>>> import numpy as np
>>> import numpy.linalg as la
>>> np.set_printoptions(precision=2, suppress=True, linewidth=120, legacy="1.25")
>>> def rd(a):
...     return np.round(a, 2) + 0
... 
>>> F = np.load("case17.npy")
>>> F
array([[ 5.,  2.],
       [ 2., -3.]])
>>> proj = np.triu(np.array([[1, -2], [3, 0]]), 1) + np.eye(2)
>>> Y = proj @ F @ la.inv(proj)
>>> la.matrix_rank(Y)
2
>>> np.trace(Y), np.trace(F)
(2.0, 2.0)
>>> proj @ F - F @ proj
array([[-4., 16.],
       [ 0.,  4.]])
>>> data = np.array([[-3, -1, -6, -2], [0, 3, 0, 6], [0, 0, -6, -2], [0, 0, 0, 6]])
>>> np.trace(data)
0
>>> rd(la.det(data))
324.0
>>> rd(np.sort(np.abs(la.eigvals(data))))
array([3., 3., 6., 6.])
>>> np.allclose(data @ data.T, data.T @ data)
False
>>> np.allclose(data, data.T)
False
>>> evals, evecs = la.eig(data)
>>> rd(np.sort(la.eigvals(data.T)))
array([-6., -3.,  3.,  6.])
>>> evals
array([-3.,  3., -6.,  6.])
>>> data @ evecs[:, 0] - evals[0] * evecs[:, 0]
array([0., 0., 0., 0.])
>>> rd(np.sort(la.eigvals(data)))
array([-6., -3.,  3.,  6.])
>>> [int(la.matrix_rank(la.matrix_power(data, p))) for p in range(1, 5)]
[4, 4, 4, 4]
>>> (F - F.T) / 2
array([[0., 0.],
       [0., 0.]])
>>> np.allclose(F @ F.T, F.T @ F)
True
>>> np.trace(F)
2.0
>>> assert F == F.T
Traceback (most recent call last):
  File "<python-input-26>", line 1, in <module>
    assert F == F.T
           ^^^^^^^^
ValueError: The truth value of an array with more than one element is ambiguous. Use a.any() or a.all()
>>> rd(np.abs(la.eigvals(F)).max())
5.47
>>> rd(np.sort(np.abs(la.eigvals(F))))
array([3.47, 5.47])
>>> rd(la.det(F))
-19.0
>>> Y = np.array([[4, 0, -5], [2, 3, -5], [-2, -3, -3]])
>>> arr = np.triu(Y, 1)
>>> arr
array([[ 0,  0, -5],
       [ 0,  0, -5],
       [ 0,  0,  0]])
>>> th = np.radians(120)
>>> r_ = np.eye(3)
>>> r_[2, 2] = r_[0, 0] = np.cos(th)
>>> r_[2, 0], r_[0, 2] = -np.sin(th), np.sin(th)
>>> rd(r_)
array([[-0.5 ,  0.  ,  0.87],
       [ 0.  ,  1.  ,  0.  ],
       [-0.87,  0.  , -0.5 ]])
>>> Y = arr @ r_.T
>>> np.allclose(la.norm(arr, axis=1), la.norm(Y, axis=1))
True
>>> def softmax(z):
...     e = np.exp(z - z.max(axis=-1, keepdims=True))
...     return e / e.sum(axis=-1, keepdims=True)
... 
>>> rd(softmax(10 * r_[1]))
array([0., 1., 0.])
>>> rd(softmax(r_[1]))
array([0.21, 0.58, 0.21])
>>> att = r_ @ r_.T / np.sqrt(3)
>>> rd(softmax(att)[1] @ r_)
array([-0.36,  0.47,  0.1 ])
>>> arr.T @ arr
array([[ 0,  0,  0],
       [ 0,  0,  0],
       [ 0,  0, 50]])
>>> arr[:, 0] @ arr[:, 1]
0
>>> np.kron(np.eye(2, dtype=int), arr)
array([[ 0,  0, -5,  0,  0,  0],
       [ 0,  0, -5,  0,  0,  0],
       [ 0,  0,  0,  0,  0,  0],
       [ 0,  0,  0,  0,  0, -5],
       [ 0,  0,  0,  0,  0, -5],
       [ 0,  0,  0,  0,  0,  0]])
>>> rd(la.eigvals(arr).sum().real)
0.0
>>> np.einsum("ii->", arr)
0
>>> rd(la.eigvals(arr))
array([0., 0., 0.])
>>> rd(la.det(2 * arr)), rd(la.det(arr))
(0.0, 0.0)
>>> rd(la.det(arr[::-1]))
0.0
>>> rank = la.matrix_rank(arr)
>>> rank
1
>>> N = la.svd(arr)[2][rank:].T
>>> la.matrix_rank(arr.T @ arr), la.matrix_rank(arr @ arr.T)
(1, 1)
>>> [int(la.matrix_rank(arr[:i])) for i in range(1, len(arr) + 1)]
[1, 1, 1]
>>> arr @ N
array([[0., 0.],
       [0., 0.],
       [0., 0.]])
>>> N.shape
(3, 2)
>>> Y = np.array([[-6, 3, 0, 8], [5, -8, -8, -2], [9, 4, 9, 0], [-4, 1, -9, 8]])
>>> Y[-1] = Y[0]
>>> K = Y + 0.3 * np.eye(4)
>>> K
array([[-5.7,  3. ,  0. ,  8. ],
       [ 5. , -7.7, -8. , -2. ],
       [ 9. ,  4. ,  9.3,  0. ],
       [-6. ,  3. ,  0. ,  8.3]])
>>> rd(np.sort(np.abs(la.eigvals(K))))
array([0.3 , 7.01, 7.01, 7.95])
>>> rd(la.det(K))
-117.24
>>> (K + K.T) / 2
array([[-5.7,  4. ,  4.5,  1. ],
       [ 4. , -7.7, -2. ,  0.5],
       [ 4.5, -2. ,  9.3,  0. ],
       [ 1. ,  0.5,  0. ,  8.3]])
>>> proj = np.triu(np.array([[4, 1, 2, 0], [1, 1, 1, 2], [0, 2, 4, 0], [0, 0, 3, 2]]), 1) + np.eye(4)
>>> Y = proj @ K @ la.inv(proj)
>>> rd(np.trace(Y)), rd(np.trace(K))
(4.2, 4.2)
>>> rd(la.det(Y))
-117.24
>>> rd(Y)
array([[ 17.3, -14. , -10. ,  34. ],
       [  2. ,   0.3,  -3. ,  14. ],
       [  9. ,  -5. ,  -3.7,  10. ],
       [ -6. ,   9. ,   3. ,  -9.7]])
>>> rd(la.det(K.T))
-117.24
>>> np.kron(np.eye(2, dtype=int), K)
array([[-5.7,  3. ,  0. ,  8. , -0. ,  0. ,  0. ,  0. ],
       [ 5. , -7.7, -8. , -2. ,  0. , -0. , -0. , -0. ],
       [ 9. ,  4. ,  9.3,  0. ,  0. ,  0. ,  0. ,  0. ],
       [-6. ,  3. ,  0. ,  8.3, -0. ,  0. ,  0. ,  0. ],
       [-0. ,  0. ,  0. ,  0. , -5.7,  3. ,  0. ,  8. ],
       [ 0. , -0. , -0. , -0. ,  5. , -7.7, -8. , -2. ],
       [ 0. ,  0. ,  0. ,  0. ,  9. ,  4. ,  9.3,  0. ],
       [-0. ,  0. ,  0. ,  0. , -6. ,  3. ,  0. ,  8.3]])
>>> rd(la.det(K[::-1]))
-117.24
>>> rd(la.eigvals(K).sum().real)
4.2
>>> rd(np.einsum("ii->", K))
4.2
>>> np.unravel_index(np.abs(K).argmax(), K.shape)
(2, 2)
>>> K.shape
(4, 4)
>>> K[4]
Traceback (most recent call last):
  File "<python-input-79>", line 1, in <module>
    K[4]
    ~^^^
IndexError: index 4 is out of bounds for axis 0 with size 4
>>> data.reshape(-1, 2)
array([[-3, -1],
       [-6, -2],
       [ 0,  3],
       [ 0,  6],
       [ 0,  0],
       [-6, -2],
       [ 0,  0],
       [ 0,  6]])
>>> t3 = data.reshape(4, 2, -1)
>>> t3.transpose(1, 0, 2)
array([[[-3, -1],
        [ 0,  3],
        [ 0,  0],
        [ 0,  0]],

       [[-6, -2],
        [ 0,  6],
        [-6, -2],
        [ 0,  6]]])
>>> np.einsum("ihd,jhd->hij", t3, t3).shape
(2, 4, 4)
>>> t3.shape
(4, 2, 2)
>>> A = np.array([[-0.9, 0.2, 0.4],
...     [-0.7, 1.3, 1.0],
...     [-1.0, 0.86, 0.74],
...     [-1.1, 0.9, 0.7]])
>>> A
array([[-0.9 ,  0.2 ,  0.4 ],
       [-0.7 ,  1.3 ,  1.  ],
       [-1.  ,  0.86,  0.74],
       [-1.1 ,  0.9 ,  0.7 ]])
>>> W = np.array([[-3, 0], [-2, 1], [-3, -3]])
>>> coef = np.array([1, 2])
>>> act = np.maximum(A @ W + coef, 0)
>>> la.matrix_rank(act)
2
>>> (act > 0).mean(axis=0)
array([0.75, 1.  ])
>>> (act > 0).astype(int)
array([[1, 1],
       [0, 1],
       [1, 1],
       [1, 1]])
>>> C = np.array([[1, 2], [4, 8]])
>>> W @ C
array([[ -3,  -6],
       [  2,   4],
       [-15, -30]])
>>> U, sigma = la.svd(A)
Traceback (most recent call last):
  File "<python-input-95>", line 1, in <module>
    U, sigma = la.svd(A)
    ^^^^^^^^
ValueError: too many values to unpack (expected 2)
>>> U, sigma, Vt = la.svd(A, full_matrices=False)
>>> rd(sigma)
array([2.91, 0.69, 0.11])
>>> proj = A @ la.solve(A.T @ A, A.T)
>>> np.allclose(proj @ proj, proj)
True
>>> rd(np.trace(proj))
3.0
>>> rd(np.diag(proj))
array([0.93, 0.94, 0.29, 0.83])
>>> rd(proj @ A[:, 0])
array([-0.9, -0.7, -1. , -1.1])
>>> rd((np.eye(4) - proj) @ A)
array([[0., 0., 0.],
       [0., 0., 0.],
       [0., 0., 0.],
       [0., 0., 0.]])
>>> th = np.radians(60)
>>> r_ = np.eye(3)
>>> r_[0, 0] = r_[2, 2] = np.cos(th)
>>> r_[0, 2], r_[2, 0] = -np.sin(th), np.sin(th)
>>> rd(r_)
array([[ 0.5 ,  0.  , -0.87],
       [ 0.  ,  1.  ,  0.  ],
       [ 0.87,  0.  ,  0.5 ]])
>>> Y = A @ r_.T
>>> rd(np.abs(Y - A).max(axis=0))
array([0.52, 0.  , 1.3 ])
>>> rd(la.det(r_)), np.trace(r_)
(1.0, 2.0)
>>> feats = np.array([[5.0, -3.0, 0.0], [-3.0, 5.0, -3.0], [0.0, -3.0, 9.0]])
>>> W = np.array([[0, 2, 1, 2], [2, 2, 0, 2], [2, 0, 1, 0]])
>>> coef = np.array([4, 4, -2, -2])
>>> act = np.maximum(feats @ W + coef, 0)
>>> (act > 0).astype(int)
array([[0, 1, 1, 1],
       [1, 1, 0, 1],
       [1, 0, 1, 0]])
>>> la.matrix_rank(act)
3
>>> C = np.array([[2, 3, 1], [2, 3, 3], [1, 1, 2], [2, 1, 0]])
>>> W @ C
array([[ 9,  9,  8],
       [12, 14,  8],
       [ 5,  7,  4]])
>>> low = la.cholesky(feats)
>>> la.eigvalsh(feats).min() > 0
True
>>> Y = np.array([[-2, 3, 3], [2, 2, 3], [-2, 2, -3]])
>>> Y.T @ feats.T
array([[-16.,  22., -24.],
       [  9.,  -5.,  12.],
       [  6.,  15., -36.]])
>>> la.matrix_rank(feats @ Y)
3
>>> np.einsum("ik,kj->ji", feats, Y)
array([[-16.,  22., -24.],
       [  9.,  -5.,  12.],
       [  6.,  15., -36.]])
>>> np.einsum("ij,ij->i", feats, feats)
array([34., 43., 90.])
>>> la.matrix_rank(np.vstack([feats, Y.T]))
3
